$ python -q
>>> import numpy as np
>>> import numpy.linalg as la
>>> np.set_printoptions(precision=3, suppress=True, linewidth=200)
>>> M = np.loadtxt("arr.csv", delimiter=",")
>>> M
array([[  0.646,   2.205,   0.269,  -5.53 ,  -3.467,   1.541],
       [ -2.067,  -2.311,   2.215, -10.246,   2.79 ,  -1.644],
       [  0.359,   1.798,   2.212, -11.368,  -3.81 ,   0.494],
       [  0.088,   0.639,  -0.339,  -4.281,  -1.329,   1.039],
       [  2.092,   3.222,   0.02 ,   1.256,  -4.944,   1.168],
       [  1.601,   3.633,   1.327,  -7.502,  -6.119,   1.562],
       [ -0.507,  -1.477,   0.482,  -0.589,   2.049,  -1.148],
       [  1.452,   3.633,   1.889,  -8.495,  -6.527,   1.339],
       [ -1.675,  -1.941,   1.681,  -7.196,   2.376,  -1.688],
       [  0.752,   0.758,  -1.171,   6.726,  -0.556,   0.585],
       [  1.499,   3.499,   0.734,  -6.663,  -6.132,   1.87 ],
       [  1.562,   2.809,   0.135,  -0.454,  -4.342,   1.24 ],
       [ -0.436,  -1.132,  -1.362,   4.966,   2.446,   0.034],
       [  1.242,   2.414,  -0.218,  -2.715,  -3.848,   1.685],
       [  0.401,   1.072,  -0.09 ,  -2.226,  -1.708,   0.934],
       [  0.572,   0.223,  -1.068,   3.728,  -0.013,   0.587],
       [ -0.394,  -0.46 ,   0.431,  -2.888,   0.311,  -0.021],
       [  0.414,   1.701,   2.683, -12.067,  -4.239,   0.464],
       [ -0.366,  -0.281,  -1.154,  -0.2  ,   1.045,   0.935],
       [  1.754,   3.687,   1.801,  -8.438,  -6.528,   1.233],
       [ -1.166,  -0.903,   2.673, -11.381,   0.492,  -1.237],
       [ -1.179,  -2.259,  -1.954,   6.217,   4.615,  -0.419],
       [ -1.188,  -0.864,   0.689,  -7.738,   1.166,  -0.038],
       [ -2.032,  -3.156,   1.171,  -3.298,   4.611,  -1.752]])
>>> x0 = np.array([-4, -2, 3, 2, -1, -1])
>>> target = M @ x0
>>> la.solve(M.T @ M, M.T @ target)
array([-4., -2.,  3.,  2., -1., -1.])
>>> np.round(la.pinv(M) @ M, 3) + 0
array([[1., 0., 0., 0., 0., 0.],
       [0., 1., 0., 0., 0., 0.],
       [0., 0., 1., 0., 0., 0.],
       [0., 0., 0., 1., 0., 0.],
       [0., 0., 0., 0., 1., 0.],
       [0., 0., 0., 0., 0., 1.]])
>>> rng = np.random.default_rng(12)
>>> target = target + 0.05 * rng.normal(size=24)
>>> target
array([-15.321,  -2.051, -17.779, -10.883,  -8.383, -20.196,   4.318, -19.275,   0.54 ,   5.436, -19.857,  -9.242,   7.278, -13.71 ,  -7.741,   1.033,  -2.233, -17.321,  -3.819, -20.537,  -7.495,
        11.593,  -8.082,   8.492])
>>> c, *_ = la.lstsq(M, target)
>>> round(la.norm(target - M @ c), 3)
np.float64(0.207)
>>> cent = M[[14, 1]].astype(float)
>>> for _ in range(6):
...     z = la.norm(M[:, None] - cent, axis=-1).argmin(axis=1)
...     cent = np.array([M[z == j].mean(axis=0) for j in range(2)])
... 
>>> z
array([0, 1, 1, 0, 0, 0, 0, 0, 1, 0, 0, 0, 0, 0, 0, 0, 0, 1, 0, 0, 1, 0, 1, 1])
>>> cent
array([[ 0.634,  1.305, -0.016, -1.593, -2.062,  0.833],
       [-1.051, -0.811,  1.903, -9.042,  0.484, -0.772]])
>>> la.svd(cent, compute_uv=False)
array([9.46 , 2.841])
>>> cent.mean(axis=0)
array([-0.208,  0.247,  0.944, -5.318, -0.789,  0.031])
>>> np.count_nonzero(cent)
np.int64(12)
>>> np.abs(cent).max()
np.float64(9.042)
>>> cent.shape
(2, 6)
>>> np.diff(cent, axis=0)
array([[-1.685, -2.116,  1.919, -7.449,  2.545, -1.605]])
>>> other = np.c_[M[:, :3] @ np.array([[-4, -9, -7], [-9, 6, 5], [3, -8, -4]]), np.array([-1, -3, 0, -2, 0, -3, 0, -1, -1, -2, -2, -2, 3, -2, -2, 0, -3, 2, -1, 3, -2, 2, 1, 3])]
>>> other
array([[-21.622,   5.264,   5.427,  -1.   ],
       [ 35.712, -12.983,  -5.946,  -3.   ],
       [-10.982, -10.139,  -2.371,   0.   ],
       [ -7.12 ,   5.754,   3.935,  -2.   ],
       [-37.306,   0.344,   1.386,   0.   ],
       [-35.12 ,  -3.227,   1.65 ,  -3.   ],
       [ 16.767,  -8.155,  -5.764,   0.   ],
       [-32.838,  -6.382,   0.445,  -1.   ],
       [ 29.212, -10.019,  -4.704,  -1.   ],
       [-13.343,   7.148,   3.21 ,  -2.   ],
       [-35.285,   1.631,   4.066,  -2.   ],
       [-31.124,   1.716,   2.571,  -2.   ],
       [  7.846,   8.028,   2.84 ,   3.   ],
       [-27.348,   5.05 ,   4.248,  -2.   ],
       [-11.522,   3.543,   2.913,  -2.   ],
       [ -7.499,   4.734,   1.383,   0.   ],
       [  7.009,  -2.662,  -1.266,  -3.   ],
       [ -8.916, -14.984,  -5.125,   2.   ],
       [  0.531,  10.84 ,   5.773,  -1.   ],
       [-34.796,  -8.072,  -1.047,   3.   ],
       [ 20.81 , -16.308,  -7.045,  -2.   ],
       [ 19.185,  12.689,   4.774,   2.   ],
       [ 14.595,  -0.004,   1.24 ,   1.   ],
       [ 40.045, -10.016,  -6.24 ,   3.   ]])
>>> la.norm(la.qr(M)[0].T @ other, axis=0) ** 2 / ((other ** 2).sum(axis=0) + 1e-12)
array([1.   , 1.   , 1.   , 0.184])
>>> la.matrix_rank(np.c_[M, other])
np.int64(7)
>>> np.round(la.norm(other - M @ la.lstsq(M, other)[0], axis=0), 3) + 0
array([0.   , 0.   , 0.   , 8.803])
>>> Xs = (M - M.mean(axis=0)) / M.std(axis=0)
>>> np.argwhere(np.abs(Xs) > 2)
array([], shape=(0, 2), dtype=int64)
>>> c = la.lstsq(np.delete(Xs, 3, axis=1), Xs[:, 3])[0]
>>> c
array([ 1.065,  0.597, -0.686,  1.245, -0.558])
>>> np.abs(c).argmax()
np.int64(3)
>>> J = np.load("m.npy")
>>> J
array([[ 1.8,  0.5, -1.5,  2.6, 12. ,  0.4],
       [-0.6,  0.4,  0. ,  0.7, -3. ,  0.4],
       [-0.5, -0.7,  1. ,  0.3, -3. ,  0.3],
       [ 0.1,  0.9,  0.1,  1.4, 22. ,  0.9],
       [-0.8,  1.1,  0.7,  2.7, 15. ,  0.1]])
>>> theta = np.radians(120)
>>> Rm = np.eye(6)
>>> Rm[3, 3] = Rm[2, 2] = np.cos(theta)
>>> Rm[3, 2], Rm[2, 3] = -np.sin(theta), np.sin(theta)
>>> Rm
array([[ 1.   ,  0.   ,  0.   ,  0.   ,  0.   ,  0.   ],
       [ 0.   ,  1.   ,  0.   ,  0.   ,  0.   ,  0.   ],
       [ 0.   ,  0.   , -0.5  ,  0.866,  0.   ,  0.   ],
       [ 0.   ,  0.   , -0.866, -0.5  ,  0.   ,  0.   ],
       [ 0.   ,  0.   ,  0.   ,  0.   ,  1.   ,  0.   ],
       [ 0.   ,  0.   ,  0.   ,  0.   ,  0.   ,  1.   ]])
>>> other = J @ Rm.T
>>> np.allclose(J @ J.T, other @ other.T)
True
>>> np.abs(other - J).max(axis=0)
array([0.   , 0.   , 4.502, 4.656, 0.   , 0.   ])
>>> np.allclose(la.norm(J, axis=1), la.norm(other, axis=1))
True
>>> A = np.load("w.npy")
>>> A
array([[ 2, -3, -3,  3,  4,  4, -3,  0, -4],
       [-4,  2, -3, -3,  3,  4,  4, -3,  0],
       [ 0, -4,  2, -3, -3,  3,  4,  4, -3],
       [-3,  0, -4,  2, -3, -3,  3,  4,  4],
       [ 4, -3,  0, -4,  2, -3, -3,  3,  4],
       [ 4,  4, -3,  0, -4,  2, -3, -3,  3],
       [ 3,  4,  4, -3,  0, -4,  2, -3, -3],
       [-3,  3,  4,  4, -3,  0, -4,  2, -3],
       [-3, -3,  3,  4,  4, -3,  0, -4,  2]])
>>> T = np.stack([A, 4 * A, A[::-1]])
>>> T.shape
(3, 9, 9)
>>> feats = np.loadtxt("dump.csv", delimiter=",")
>>> feats
array([[0.231, 0.   , 0.077, 0.231, 0.154, 0.077, 0.231],
       [0.091, 0.182, 0.091, 0.182, 0.273, 0.   , 0.182],
       [0.143, 0.143, 0.214, 0.143, 0.143, 0.071, 0.143],
       [0.   , 0.25 , 0.25 , 0.333, 0.083, 0.   , 0.083],
       [0.273, 0.   , 0.273, 0.182, 0.182, 0.091, 0.   ],
       [0.111, 0.111, 0.111, 0.   , 0.222, 0.333, 0.111],
       [0.182, 0.182, 0.091, 0.091, 0.273, 0.   , 0.182]])
>>> f, v = feats[4], feats[3]
>>> round(f @ v, 3)
np.float64(0.144)
>>> pr = (f @ v) / (f @ f) * f
>>> la.matrix_rank(np.outer(f, v))
np.int64(1)
>>> np.outer(f, v)
array([[0.   , 0.068, 0.068, 0.091, 0.023, 0.   , 0.023],
       [0.   , 0.   , 0.   , 0.   , 0.   , 0.   , 0.   ],
       [0.   , 0.068, 0.068, 0.091, 0.023, 0.   , 0.023],
       [0.   , 0.045, 0.045, 0.061, 0.015, 0.   , 0.015],
       [0.   , 0.045, 0.045, 0.061, 0.015, 0.   , 0.015],
       [0.   , 0.023, 0.023, 0.03 , 0.008, 0.   , 0.008],
       [0.   , 0.   , 0.   , 0.   , 0.   , 0.   , 0.   ]])
